$ python -q
>>> import numpy as np
>>> np.set_printoptions(precision=3, suppress=True, linewidth=120, legacy="1.25")
>>> rng = np.random.default_rng(428)
>>> labels = rng.integers(0, 3, 3)
>>> F = np.triu((labels[:, None] == labels) & (rng.random((3, 3)) < 0.8), 1).astype(int)
>>> F += F.T
>>> F
array([[0, 0, 1],
       [0, 0, 0],
       [1, 0, 0]])
>>> np.round(np.linalg.det(F), 3)
0.0
>>> np.trace(F)
0
>>> np.sort(np.abs(np.linalg.eigvals(F)))
array([0., 1., 1.])
>>> Y = F + rng.integers(-2, 3, (3, 2)) @ rng.integers(-2, 3, (2, 3))
>>> Y
array([[-2, -4, -3],
       [ 1,  0, -6],
       [-1, -4, -4]])
>>> np.abs(Y - F).sum(axis=1)
array([10,  7, 10])
>>> np.linalg.matrix_rank(Y - F, tol=1e-8)
2
>>> w, V = np.linalg.eigh(F)
>>> np.abs(V[:, -1])
array([0.707, 0.   , 0.707])
>>> np.linalg.eigvalsh(F @ F)
array([0., 1., 1.])
>>> np.linalg.svd(F, compute_uv=False)
array([1., 1., 0.])
>>> w
array([-1.,  0.,  1.])
>>> w.sum(), np.trace(F)
(0.0, 0)
>>> np.linalg.eigvalsh(F + -1 * np.eye(3))
array([-2., -1.,  0.])
>>> (w > 1e-8).sum(), (w < -1e-8).sum()
(1, 1)
>>> Uu, s, VT = np.linalg.svd(F)
>>> s
array([1., 1., 0.])
>>> Y = Uu[:, :2] @ np.diag(s[:2]) @ VT[:2]
>>> np.linalg.matrix_rank(F, rtol=0.05)
2
>>> np.abs(F - Y).max()
0.0
>>> mat = np.loadtxt("out15.csv", delimiter=",")
>>> mat
array([[0.071, 0.143, 0.143, 0.214, 0.071, 0.071, 0.143, 0.143],
       [0.077, 0.154, 0.154, 0.077, 0.231, 0.   , 0.077, 0.231],
       [0.111, 0.111, 0.222, 0.167, 0.111, 0.   , 0.111, 0.167],
       [0.   , 0.083, 0.083, 0.333, 0.083, 0.083, 0.167, 0.167],
       [0.   , 0.214, 0.071, 0.071, 0.143, 0.143, 0.214, 0.143],
       [0.059, 0.118, 0.176, 0.176, 0.118, 0.176, 0.118, 0.059],
       [0.2  , 0.2  , 0.067, 0.   , 0.133, 0.067, 0.133, 0.2  ],
       [0.05 , 0.15 , 0.1  , 0.15 , 0.1  , 0.1  , 0.15 , 0.2  ]])
>>> Y = np.linalg.inv(mat)
>>> np.allclose(Y, mat.T)
False
>>> (np.abs(Y) > 1e-9).astype(int)
array([[1, 1, 1, 1, 1, 1, 1, 1],
       [1, 1, 1, 1, 1, 1, 1, 1],
       [1, 1, 1, 1, 1, 1, 1, 1],
       [1, 1, 1, 1, 1, 1, 1, 1],
       [1, 1, 0, 1, 1, 1, 1, 1],
       [1, 1, 1, 1, 1, 1, 1, 1],
       [1, 1, 1, 1, 1, 1, 1, 1],
       [1, 1, 1, 1, 1, 1, 1, 1]])
>>> u = np.array([1, -1, -1, 2, 1, 2, -1, -1])
>>> Y = mat + np.outer(u, np.eye(8)[2])
>>> Y
array([[ 0.071,  0.143,  1.143,  0.214,  0.071,  0.071,  0.143,  0.143],
       [ 0.077,  0.154, -0.846,  0.077,  0.231,  0.   ,  0.077,  0.231],
       [ 0.111,  0.111, -0.778,  0.167,  0.111,  0.   ,  0.111,  0.167],
       [ 0.   ,  0.083,  2.083,  0.333,  0.083,  0.083,  0.167,  0.167],
       [ 0.   ,  0.214,  1.071,  0.071,  0.143,  0.143,  0.214,  0.143],
       [ 0.059,  0.118,  2.176,  0.176,  0.118,  0.176,  0.118,  0.059],
       [ 0.2  ,  0.2  , -0.933,  0.   ,  0.133,  0.067,  0.133,  0.2  ],
       [ 0.05 ,  0.15 , -0.9  ,  0.15 ,  0.1  ,  0.1  ,  0.15 ,  0.2  ]])
>>> mat.sum(axis=1)
array([1., 1., 1., 1., 1., 1., 1., 1.])
>>> np.linalg.matrix_power(mat, 100)
array([[0.071, 0.149, 0.121, 0.143, 0.128, 0.075, 0.14 , 0.174],
       [0.071, 0.149, 0.121, 0.143, 0.128, 0.075, 0.14 , 0.174],
       [0.071, 0.149, 0.121, 0.143, 0.128, 0.075, 0.14 , 0.174],
       [0.071, 0.149, 0.121, 0.143, 0.128, 0.075, 0.14 , 0.174],
       [0.071, 0.149, 0.121, 0.143, 0.128, 0.075, 0.14 , 0.174],
       [0.071, 0.149, 0.121, 0.143, 0.128, 0.075, 0.14 , 0.174],
       [0.071, 0.149, 0.121, 0.143, 0.128, 0.075, 0.14 , 0.174],
       [0.071, 0.149, 0.121, 0.143, 0.128, 0.075, 0.14 , 0.174]])
>>> np.sort(np.abs(np.linalg.eigvals(mat)))[::-1]
array([1.   , 0.21 , 0.136, 0.136, 0.111, 0.071, 0.071, 0.053])
>>> mat @ np.ones(8)
array([1., 1., 1., 1., 1., 1., 1., 1.])
>>> pr = np.eye(8)[3]
>>> for _ in range(3):
...     pr = pr @ mat
...     print(pr.round(3))
... 
[0.    0.083 0.083 0.333 0.083 0.083 0.167 0.167]
[0.062 0.136 0.108 0.177 0.117 0.082 0.146 0.172]
[0.07  0.146 0.118 0.149 0.126 0.077 0.141 0.173]
>>> x = np.array([-5, -3, 2, 5, -1, 0, 5, 4])
>>> (mat @ x).argmax()
3
>>> mat @ np.ones(8)
array([1., 1., 1., 1., 1., 1., 1., 1.])
>>> mat @ (2 * x)
array([ 3.571,  1.846,  3.   ,  6.   ,  2.714,  2.588, -0.267,  3.4  ])
>>> (mat * x).sum(axis=1)
array([ 1.786,  0.923,  1.5  ,  3.   ,  1.357,  1.294, -0.133,  1.7  ])
>>> blk = np.stack([mat, -1 * mat, mat[::-1]])
>>> np.linalg.norm(blk, axis=(1, 2))
array([1.128, 1.128, 1.128])
>>> np.linalg.matrix_rank(blk.reshape(3, -1))
2
>>> blk.sum(axis=0)
array([[0.05 , 0.15 , 0.1  , 0.15 , 0.1  , 0.1  , 0.15 , 0.2  ],
       [0.2  , 0.2  , 0.067, 0.   , 0.133, 0.067, 0.133, 0.2  ],
       [0.059, 0.118, 0.176, 0.176, 0.118, 0.176, 0.118, 0.059],
       [0.   , 0.214, 0.071, 0.071, 0.143, 0.143, 0.214, 0.143],
       [0.   , 0.083, 0.083, 0.333, 0.083, 0.083, 0.167, 0.167],
       [0.111, 0.111, 0.222, 0.167, 0.111, 0.   , 0.111, 0.167],
       [0.077, 0.154, 0.154, 0.077, 0.231, 0.   , 0.077, 0.231],
       [0.071, 0.143, 0.143, 0.214, 0.071, 0.071, 0.143, 0.143]])
>>> blk.shape
(3, 8, 8)
>>> W0 = np.loadtxt("case17.csv", delimiter=",")
>>> W0
array([[-6.45 , -5.704, -3.366,  0.988,  9.209, -2.192],
       [-4.562, -6.197,  0.781, -2.27 ,  3.133,  2.735],
       [ 1.583,  1.195, -4.553,  2.138, -6.542, -4.349],
       [ 1.707,  2.016, -5.353,  1.096, -7.662, -4.532],
       [-8.503, -7.549, -1.944, -1.786,  7.357, -4.166],
       [ 2.277,  3.348, -4.962,  1.888, -8.298, -5.069],
       [-7.965, -4.394, -3.081, -0.969,  7.11 , -3.698],
       [ 1.56 ,  0.459, -4.215,  3.189, -6.199, -4.396],
       [ 2.516,  2.125, -3.924,  2.566, -7.472, -4.784],
       [-4.137, -5.948,  2.903, -1.646,  3.655,  1.268],
       [-4.122, -3.74 ,  0.017,  0.999,  2.756,  0.32 ],
       [ 0.457,  3.176, -3.184,  1.42 , -7.213, -2.686],
       [-5.329, -6.327,  1.212, -1.29 ,  4.791,  2.833]])
>>> Y = W0 / np.sqrt((W0 ** 2).mean(axis=1, keepdims=True))
>>> np.linalg.matrix_rank(Y) == np.linalg.matrix_rank(W0)
True
